In [1]: import numpy as np

In [2]: np.set_printoptions(precision=2, suppress=True, linewidth=140)

In [3]: W0 = np.loadtxt("block12.csv", delimiter=",")

In [4]: print(W0)
[[ -4.04  -9.94  -5.29]
 [ -4.82  -4.89  -5.2 ]
 [ -5.29  -8.88  -6.9 ]
 [ -4.17  -5.65  -4.42]
 [ -1.42  -5.22  -0.19]
 [ -6.37 -12.66  -9.48]
 [ -2.72  -7.42  -2.69]
 [ -4.48  -6.12  -5.  ]
 [ -4.27  -5.45  -4.51]
 [ -4.82  -5.9   -5.46]
 [ -3.81  -6.65  -4.13]
 [ -1.    -6.69   0.08]
 [ -5.    -7.3   -6.07]
 [ -2.83  -6.79  -2.69]
 [ -1.68  -6.56  -0.9 ]
 [ -4.43 -13.61  -6.8 ]
 [ -1.96  -8.23  -1.74]
 [ -4.43  -5.56  -4.79]
 [ -3.14  -6.42  -3.06]
 [ -4.19  -7.16  -4.83]
 [ -4.47  -8.25  -5.51]
 [ -5.17  -9.61  -6.9 ]
 [ -1.92  -9.61  -2.04]
 [ -0.96 -10.06  -0.71]
 [ -3.45  -6.5   -3.55]
 [ -3.26  -8.25  -3.7 ]
 [ -4.59  -5.59  -5.04]
 [ -1.24  -3.9    0.42]
 [ -0.76  -3.71   1.18]
 [ -4.13  -3.09  -3.72]
 [ -4.86  -7.04  -5.8 ]]

In [5]: Uu, sig, Vh = np.linalg.svd(W0, full_matrices=False)

In [6]: print((sig > 1e-8).sum())
3

In [7]: print(np.abs(Uu[:, 0]).round(6).argmax())
5

In [8]: print(np.abs(Vh[0]))
[0.39 0.79 0.46]

In [9]: print(sig / sig[0])
[1.   0.23 0.06]

In [10]: print(Uu.shape, sig.shape, Vh.shape)
(31, 3) (3,) (3, 3)

In [11]: print(np.round(Vh @ Vh.T, 2) + 0)
[[1. 0. 0.]
 [0. 1. 0.]
 [0. 0. 1.]]

In [12]: print(round(float(np.sqrt((sig ** 2).sum())), 2), round(float(np.linalg.norm(W0)), 2))
53.57 53.57

In [13]: print(W0.mean(axis=0))
[-3.54 -7.18 -3.85]

In [14]: print(np.linalg.svd(W0, compute_uv=False))
[52.17 11.8   3.05]

In [15]: print(np.count_nonzero(W0))
93

In [16]: print(W0.shape)
(31, 3)

In [17]: np.linalg.rank(W0)
AttributeError: module 'numpy.linalg' has no attribute 'rank'


In [18]: print(np.linalg.matrix_rank(W0))
3

In [19]: M = np.array([[-2, -1, 2, -2, 3],
    ...:     [1, -3, -2, -1, 3],
    ...:     [2, 1, -3, -1, -2],
    ...:     [-2, 1, -2, 3, -1],
    ...:     [-3, 0, 3, 3, -1],
    ...:     [-1, 2, -2, 1, -2],
    ...:     [-3, 2, 1, 2, 0],
    ...:     [0, -2, -1, 0, 1],
    ...:     [2, 1, -2, -1, -2],
    ...:     [3, 3, 0, -2, -3],
    ...:     [3, 3, 2, 0, -1],
    ...:     [-1, -1, 2, -2, -3],
    ...:     [2, 0, -3, -1, 0],
    ...:     [1, -3, 1, -2, -2],
    ...:     [-1, 3, -3, 0, 0]])

In [20]: M[0] = M[4]

In [21]: print(M)
[[-3  0  3  3 -1]
 [ 1 -3 -2 -1  3]
 [ 2  1 -3 -1 -2]
 [-2  1 -2  3 -1]
 [-3  0  3  3 -1]
 [-1  2 -2  1 -2]
 [-3  2  1  2  0]
 [ 0 -2 -1  0  1]
 [ 2  1 -2 -1 -2]
 [ 3  3  0 -2 -3]
 [ 3  3  2  0 -1]
 [-1 -1  2 -2 -3]
 [ 2  0 -3 -1  0]
 [ 1 -3  1 -2 -2]
 [-1  3 -3  0  0]]

In [22]: P = W0 @ np.linalg.solve(W0.T @ W0, W0.T)

In [23]: print(P @ W0[:, 1])
[ -9.94  -4.89  -8.88  -5.65  -5.22 -12.66  -7.42  -6.12  -5.45  -5.9   -6.65  -6.69  -7.3   -6.79  -6.56 -13.61  -8.23  -5.56  -6.42
  -7.16  -8.25  -9.61  -9.61 -10.06  -6.5   -8.25  -5.59  -3.9   -3.71  -3.09  -7.04]

In [24]: print(np.round(np.linalg.eigvalsh(P), 2) + 0)
[0. 0. 0. 0. 0. 0. 0. 0. 0. 0. 0. 0. 0. 0. 0. 0. 0. 0. 0. 0. 0. 0. 0. 0. 0. 0. 0. 0. 1. 1. 1.]

In [25]: P = M @ np.linalg.solve(M.T @ M, M.T)

In [26]: print(np.linalg.matrix_rank(np.eye(15) - P))
10

In [27]: print(np.round(np.trace(P), 2))
5.0

In [28]: print(np.round(np.linalg.eigvalsh(P), 2) + 0)
[0. 0. 0. 0. 0. 0. 0. 0. 0. 0. 1. 1. 1. 1. 1.]

In [29]: w1 = np.array([[3, 1, 0], [2, 2, 1], [0, 3, 0], [0, 3, 2], [0, 0, 3]])

In [30]: b = np.array([-1, 1, 2])

In [31]: hid = np.maximum(M @ w1 + b, 0)

In [32]: print(hid)
[[ 0 16  5]
 [ 0  0  6]
 [ 7  0  0]
 [ 0  4  6]
 [ 0 16  5]
 [ 0  1  0]
 [ 0 11  8]
 [ 0  0  3]
 [ 7  0  0]
 [14  4  0]
 [14 16  2]
 [ 0  0  0]
 [ 5  0  0]
 [ 0  0  0]
 [ 2  0  5]]

In [33]: print((hid > 0).mean(axis=0))
[0.4  0.47 0.53]

In [34]: W2 = np.array([[0, -3], [-2, 3], [1, -2]])

In [35]: print(w1 @ W2)
[[-2 -6]
 [-3 -2]
 [-6  9]
 [-4  5]
 [ 3 -6]]

In [36]: print(hid @ W2)
[[-27  38]
 [  6 -12]
 [  0 -21]
 [ -2   0]
 [-27  38]
 [ -2   3]
 [-14  17]
 [  3  -6]
 [  0 -21]
 [ -8 -30]
 [-30   2]
 [  0   0]
 [  0 -15]
 [  0   0]
 [  5 -16]]

In [37]: print((hid @ W2).round(6).argmax(axis=1))
[1 0 0 1 1 1 1 0 0 0 1 0 0 0 0]
